% ipython --no-banner

In [1]: import numpy as np

In [2]: np.set_printoptions(precision=3, suppress=True, linewidth=140, legacy="1.25")

In [3]: def rnd(a):
   ...:     return np.round(a, 3) + 0
   ...: 

In [4]: J = np.load("case5.npy")

In [5]: J
Out[5]: 
array([[ -5.915,  -1.22 ,  -3.917,  -3.889,   3.18 ,   9.985,  -7.93 ,  -4.698],
       [ -0.128,  -3.068,   6.502,   5.925,   0.822,  -0.909,   1.032,  -0.318],
       [ -3.386,  -1.519,  -2.797,   0.823,  -1.779,  -7.082,   7.483,   1.712],
       [ -4.634,  -0.702,   5.456,   2.71 ,  -6.132,  -3.109,  -0.855,  -0.969],
       [ -3.661,  -0.483,  -5.883, -12.628,   3.396,   7.794,  -6.987,  -1.208],
       [  5.676,   4.789,   4.326,   7.743,   7.614,  -3.44 ,   8.98 ,   0.086],
       [-15.086,  -5.834,  16.252, -10.604,   1.551,   2.208,   0.147,  -2.818],
       [  3.319,  -1.661,  -7.72 ,  -4.321,  -0.447,   4.888,  -6.735,  -1.596],
       [  4.013,  -0.888,   1.374,   3.87 ,  -1.601,  -1.321,   2.909,   3.628],
       [ -2.802,   0.23 ,  -2.309,  -0.529,  -1.895,   2.719,  -3.494,  -2.661],
       [ -1.457,  -1.509,   6.022,   6.137,  -6.208,  -7.071,   5.555,   2.956],
       [  2.78 ,   4.968,   5.455,  -5.199,  13.314,   4.402,   2.134,  -4.934],
       [ -3.703,  -0.012,   9.698,  -5.814,   6.992,   3.927,  -1.329,  -3.685],
       [ -3.336,  -0.717,   9.42 ,   0.57 ,   1.157,  -1.572,   4.53 ,  -0.252],
       [ -3.049,  -1.021,  -5.436,  -2.269,  -6.931,  -4.728,   0.25 ,   3.189],
       [ -5.04 ,  -0.765, -13.56 ,  -7.937,  -1.229,   4.364,  -0.929,  -2.235],
       [  4.07 ,  -1.714,  -2.87 ,   6.221,  -1.987,  -0.99 ,  -1.317,   1.408],
       [ -2.784,  -0.498,   1.116,   6.553,  -3.911,  -7.739,   8.842,   2.42 ],
       [ -1.477,   0.806,  -9.584,  -3.182,  -2.716,   7.558,  -5.475,  -0.366],
       [ -1.412,   1.181,   4.207,   8.18 ,  -3.273,  -7.684,   8.112,   2.303],
       [ -0.292,  -0.388,   0.08 ,  -2.29 ,  -3.174,  -2.461,  -0.358,   3.751],
       [  2.527,  -2.852,   7.22 ,  14.068, -11.359, -16.971,  14.932,   5.81 ],
       [  4.259,   2.736,  -9.877,  -6.801,   4.274,   7.509,  -9.217,  -2.284],
       [ -6.625,  -7.438,  -0.282,   2.304,  -7.821,  -5.956,   2.152,   2.295],
       [  2.245,   2.896,   2.029,  10.98 ,  -1.221,  -7.359,   5.42 ,   0.245],
       [  5.193,   2.903,  -4.71 ,   2.056,  -3.66 ,  -4.234,   3.627,   2.231],
       [  5.992,  -1.555,   2.212,   4.752,  -2.247,  -8.423,   5.789,   6.939],
       [  3.212,  -3.367,   0.462,   3.66 ,  -5.204,  -9.507,   5.403,   3.997],
       [ -6.508,  -1.692,   9.241,  -7.229,   5.898,   5.614,  -3.904,  -4.017],
       [ -1.361,   1.481, -12.675, -10.199,   2.138,   7.793,  -6.438,  -1.146],
       [ -3.864,  -2.069,   0.25 ,  -3.025,  -4.054,  -3.001,   1.31 ,   0.73 ],
       [  3.288,   1.333,  -0.199,   4.708,  -3.847,  -4.601,   0.975,   2.952],
       [ -7.733,  -4.799,   2.956,  -5.849,   2.622,   3.451,  -0.566,  -2.688],
       [-10.356,  -2.716,   1.287,  -7.629,   1.571,   6.321,  -3.274,  -2.029],
       [  9.345,   1.159, -11.623,   6.271,  -3.306,  -3.69 ,   3.087,   3.333]])

In [6]: x = np.array([-1, 1, 1, 1, -1, 0, -1, -2])

In [7]: y = J @ x

In [8]: c, lr = np.zeros(8), 1 / np.linalg.norm(J, 2) ** 2

In [9]: for i in range(12):
   ...:     c -= lr * J.T @ (J @ c - y)
   ...:     if i % 2 == 0: print(i, round(np.linalg.norm(J @ c - y), 3))
   ...: 
0 43.294
2 33.602
4 29.814
6 27.015
8 24.627
10 22.546

In [10]: rnd(c)
Out[10]: array([-0.757,  0.051,  0.885,  0.555, -0.276,  0.274, -0.452, -0.563])

In [11]: rnd(np.linalg.cond(J))
Out[11]: 13.421

In [12]: cen = (J - J.mean(axis=0)) / J.std(axis=0)

In [13]: rnd(cen.std(axis=0))
Out[13]: array([1., 1., 1., 1., 1., 1., 1., 1.])

In [14]: np.argwhere(np.abs(cen) > 2)
Out[14]: 
array([[ 5,  1],
       [ 6,  0],
       [ 6,  2],
       [11,  1],
       [11,  4],
       [21,  3],
       [21,  4],
       [21,  5],
       [21,  6],
       [23,  1],
       [26,  7],
       [34,  0]])

In [15]: c = np.linalg.lstsq(np.delete(cen, 4, axis=1), cen[:, 4])[0]

In [16]: rnd(1 - np.var(cen[:, 4] - np.delete(cen, 4, axis=1) @ c))
Out[16]: 0.9

In [17]: E = np.load("run10.npy")

In [18]: E
Out[18]: 
array([[ 0,  0,  0,  0,  0,  0],
       [-9,  8,  0,  0,  0,  0],
       [ 0, -4, -8,  0,  0,  0],
       [ 0,  3, -2,  8,  0,  0],
       [ 7, -3, -1,  7, -9,  0],
       [ 7,  3,  9,  4,  2,  5]])

In [19]: G = E.T @ E

In [20]: np.diag(G)
Out[20]: array([179, 107, 150, 129,  85,  25])

In [21]: (E @ E.T).shape
Out[21]: (6, 6)

In [22]: rnd(np.linalg.svd(E, compute_uv=False) ** 2)
Out[22]: array([292.855, 214.373, 123.469,  38.445,   5.857,   0.   ])

In [23]: np.trace(E)
Out[23]: 4

In [24]: np.linalg.matrix_power(E, 4)
Out[24]: 
array([[    0,     0,     0,     0,     0,     0],
       [-4608,  4096,     0,     0,     0,     0],
       [ 2304,     0,  4096,     0,     0,     0],
       [-5760,  7168,     0,  4096,     0,     0],
       [-4635,  3668,   435, -1015,  6561,     0],
       [-2924,  4273, -3317,  5930,  -848,   625]])

In [25]: (E - E.T) / 2
Out[25]: 
array([[ 0. ,  4.5,  0. ,  0. , -3.5, -3.5],
       [-4.5,  0. ,  2. , -1.5,  1.5, -1.5],
       [ 0. , -2. ,  0. ,  1. ,  0.5, -4.5],
       [ 0. ,  1.5, -1. ,  0. , -3.5, -2. ],
       [ 3.5, -1.5, -0.5,  3.5,  0. , -1. ],
       [ 3.5,  1.5,  4.5,  2. ,  1. ,  0. ]])

In [26]: np.allclose(E @ E.T, E.T @ E)
Out[26]: False

In [27]: def softmax(z):
    ...:     e = np.exp(z - z.max(axis=-1, keepdims=True))
    ...:     return e / e.sum(axis=-1, keepdims=True)
    ...: 

In [28]: rnd(softmax(E[1]))
Out[28]: array([0.   , 0.999, 0.   , 0.   , 0.   , 0.   ])

In [29]: rnd(softmax(E).sum(axis=1))
Out[29]: array([1., 1., 1., 1., 1., 1.])

In [30]: S = E @ E.T / np.sqrt(6)

In [31]: rnd(softmax(S + np.triu(np.full(S.shape, -np.inf), 1)))
Out[31]: 
array([[1., 0., 0., 0., 0., 0.],
       [0., 1., 0., 0., 0., 0.],
       [0., 0., 1., 0., 0., 0.],
       [0., 0., 0., 1., 0., 0.],
       [0., 0., 0., 0., 1., 0.],
       [0., 0., 0., 0., 0., 1.]])

In [32]: softmax(S).round(6).argmax(axis=1)
Out[32]: array([0, 1, 2, 3, 4, 5])

In [33]: m1 = np.loadtxt("arr.csv", delimiter=",")

In [34]: m1
Out[34]: 
array([[-0.515, -0.208,  0.446, -0.576, -1.031, -0.268],
       [ 0.069,  0.015, -0.047, -0.146,  0.443, -0.254],
       [-0.353, -0.093,  0.054,  0.052, -0.71 ,  0.09 ],
       [-0.116,  0.322, -0.438,  0.973,  0.817,  0.13 ],
       [ 0.207, -0.046, -0.003, -0.158, -0.173,  0.433],
       [ 0.437, -0.748,  0.577, -1.211, -0.571, -0.297],
       [ 0.658, -0.543,  0.565, -1.29 , -0.35 , -0.165],
       [ 0.303,  0.089,  0.253, -0.518, -0.456,  0.134],
       [-0.181,  0.072,  0.056,  0.065, -0.568,  0.064]])

In [35]: rnd(softmax(m1).sum(axis=1))
Out[35]: array([1., 1., 1., 1., 1., 1., 1., 1., 1.])

In [36]: S = m1 @ m1.T / np.sqrt(6)

In [37]: rnd(softmax(S)[8] @ m1)
Out[37]: array([ 0.032, -0.134,  0.181, -0.332, -0.353, -0.017])

In [38]: softmax(S).round(6).argmax(axis=1)
Out[38]: array([0, 1, 0, 3, 6, 5, 6, 6, 0])

In [39]: m1.ravel(order="F")
Out[39]: 
array([-0.515,  0.069, -0.353, -0.116,  0.207,  0.437,  0.658,  0.303, -0.181, -0.208,  0.015, -0.093,  0.322, -0.046, -0.748, -0.543,
        0.089,  0.072,  0.446, -0.047,  0.054, -0.438, -0.003,  0.577,  0.565,  0.253,  0.056, -0.576, -0.146,  0.052,  0.973, -0.158,
       -1.211, -1.29 , -0.518,  0.065, -1.031,  0.443, -0.71 ,  0.817, -0.173, -0.571, -0.35 , -0.456, -0.568, -0.268, -0.254,  0.09 ,
        0.13 ,  0.433, -0.297, -0.165,  0.134,  0.064])

In [40]: m1.reshape(2, -1)
Out[40]: 
array([[-0.515, -0.208,  0.446, -0.576, -1.031, -0.268,  0.069,  0.015, -0.047, -0.146,  0.443, -0.254, -0.353, -0.093,  0.054,  0.052,
        -0.71 ,  0.09 , -0.116,  0.322, -0.438,  0.973,  0.817,  0.13 ,  0.207, -0.046, -0.003],
       [-0.158, -0.173,  0.433,  0.437, -0.748,  0.577, -1.211, -0.571, -0.297,  0.658, -0.543,  0.565, -1.29 , -0.35 , -0.165,  0.303,
         0.089,  0.253, -0.518, -0.456,  0.134, -0.181,  0.072,  0.056,  0.065, -0.568,  0.064]])

In [41]: blk = m1.reshape(9, 2, -1)

In [42]: blk.shape
Out[42]: (9, 2, 3)

In [43]: np.swapaxes(blk, 1, 2)[6]
Out[43]: 
array([[ 0.658, -1.29 ],
       [-0.543, -0.35 ],
       [ 0.565, -0.165]])

In [44]: blk[:, 0]
Out[44]: 
array([[-0.515, -0.208,  0.446],
       [ 0.069,  0.015, -0.047],
       [-0.353, -0.093,  0.054],
       [-0.116,  0.322, -0.438],
       [ 0.207, -0.046, -0.003],
       [ 0.437, -0.748,  0.577],
       [ 0.658, -0.543,  0.565],
       [ 0.303,  0.089,  0.253],
       [-0.181,  0.072,  0.056]])

In [45]: u = np.array([-3, -3])

In [46]: rnd(np.correlate(m1[5], m1[4], "full"))
Out[46]: array([ 0.189, -0.399,  0.31 , -0.507, -0.147,  0.285, -0.036,  0.224, -0.224, -0.105, -0.061])

In [47]: rnd(np.cross(m1[5, :3], m1[4, :3]))
Out[47]: array([0.029, 0.121, 0.135])

In [48]: rnd(np.polyval(u, m1[5]))
Out[48]: array([-4.311, -0.756, -4.731,  0.633, -1.287, -2.109])

In [49]: rnd(np.convolve(m1[5], u))
Out[49]: array([-1.311,  0.933,  0.513,  1.902,  5.346,  2.604,  0.891])

In [50]: O, _ = np.linalg.qr(np.array([[-1.2, -0.9, 0.2, 0.7, -1.4],
    ...:     [1.0, -0.2, -0.3, -0.9, -0.9],
    ...:     [-0.4, -1.1, 0.1, 1.4, 0.9],
    ...:     [-0.1, -0.1, -0.5, 1.5, 1.4],
    ...:     [0.4, -2.1, 0.9, 0.0, -0.7]]))

In [51]: W0 = 2 * O

In [52]: rnd(W0)
Out[52]: 
array([[-1.442, -0.544, -0.254,  1.182, -0.404],
       [ 1.202, -0.298, -0.978,  1.204,  0.249],
       [-0.481, -0.814, -0.689, -0.594,  1.51 ],
       [-0.12 , -0.065, -1.451, -0.854, -1.071],
       [ 0.481, -1.717,  0.632, -0.27 , -0.59 ]])

In [53]: rnd(W0[:, 1] @ W0[:, 4])
Out[53]: 0.0

In [54]: rnd(W0 @ W0.T)
Out[54]: 
array([[4., 0., 0., 0., 0.],
       [0., 4., 0., 0., 0.],
       [0., 0., 4., 0., 0.],
       [0., 0., 0., 4., 0.],
       [0., 0., 0., 0., 4.]])

In [55]: rnd(W0.T @ W0)
Out[55]: 
array([[4., 0., 0., 0., 0.],
       [0., 4., 0., 0., 0.],
       [0., 0., 4., 0., 0.],
       [0., 0., 0., 4., 0.],
       [0., 0., 0., 0., 4.]])

In [56]: rnd(np.linalg.norm(W0, axis=0))
Out[56]: array([2., 2., 2., 2., 2.])
